$ python -q
>>> import numpy as np
>>> np.set_printoptions(suppress=True, linewidth=100)
>>> def tidy(a):
...     return np.round(a, 1) + 0
... 
>>> arr = np.load("mat.npy")
>>> arr
array([[6., 0., 0.],
       [0., 6., 5.],
       [0., 5., 6.]])
>>> # symmetric, so the eigenvalues are real
>>> other = np.array([[6, 0, -5], [-4, -1, 6]])
>>> basis = np.kron(other, arr)
>>> print(np.linalg.matrix_rank(basis))
6
>>> basis
array([[ 36.,   0.,   0.,   0.,   0.,   0., -30.,  -0.,  -0.],
       [  0.,  36.,  30.,   0.,   0.,   0.,  -0., -30., -25.],
       [  0.,  30.,  36.,   0.,   0.,   0.,  -0., -25., -30.],
       [-24.,  -0.,  -0.,  -6.,  -0.,  -0.,  36.,   0.,   0.],
       [ -0., -24., -20.,  -0.,  -6.,  -5.,   0.,  36.,  30.],
       [ -0., -20., -24.,  -0.,  -5.,  -6.,   0.,  30.,  36.]])
>>> K = np.array([[0, 3, -2, 1], [0, -2, 0, -3], [0, 0, 3, -2], [0, 0, 0, -2]])
>>> np.allclose(K @ K.T, K.T @ K)
False
>>> K.inv()
Traceback (most recent call last):
  File "<python-input-12>", line 1, in <module>
    K.inv()
    ^^^^^
AttributeError: 'numpy.ndarray' object has no attribute 'inv'
>>> (K + K.T) / 2
array([[ 0. ,  1.5, -1. ,  0.5],
       [ 1.5, -2. ,  0. , -1.5],
       [-1. ,  0. ,  3. , -1. ],
       [ 0.5, -1.5, -1. , -2. ]])
>>> np.allclose(K, K.T)
False
>>> tidy(np.linalg.norm(K[3] - K[1]))
np.float64(2.2)
>>> K[3] @ K[1]
np.int64(6)
>>> tidy(np.linalg.norm(K, 2))
np.float64(5.5)
>>> feats = np.load("a.npy")
>>> feats
array([[0, 1, 1, 2, 0],
       [0, 0, 3, 1, 2],
       [0, 0, 0, 0, 2],
       [0, 0, 0, 0, 3],
       [0, 0, 0, 0, 0]])
>>> Uu, sv, Vt = np.linalg.svd(feats)
>>> print(np.argmax(sv[:-1] / (sv[1:] + 1e-6)) + 1)
3
>>> other = Uu[:, :3] @ np.diag(sv[:3]) @ Vt[:3]
>>> np.linalg.matrix_rank(feats, rtol=0.05)
np.int64(3)
>>> tidy(np.linalg.norm(feats - other) / np.linalg.norm(feats))
np.float64(0.0)
>>> tidy(np.linalg.norm(feats - other, 2)), tidy(sv[3])
(np.float64(0.0), np.float64(0.0))
>>> tidy(np.abs(feats - other).max())
np.float64(0.0)
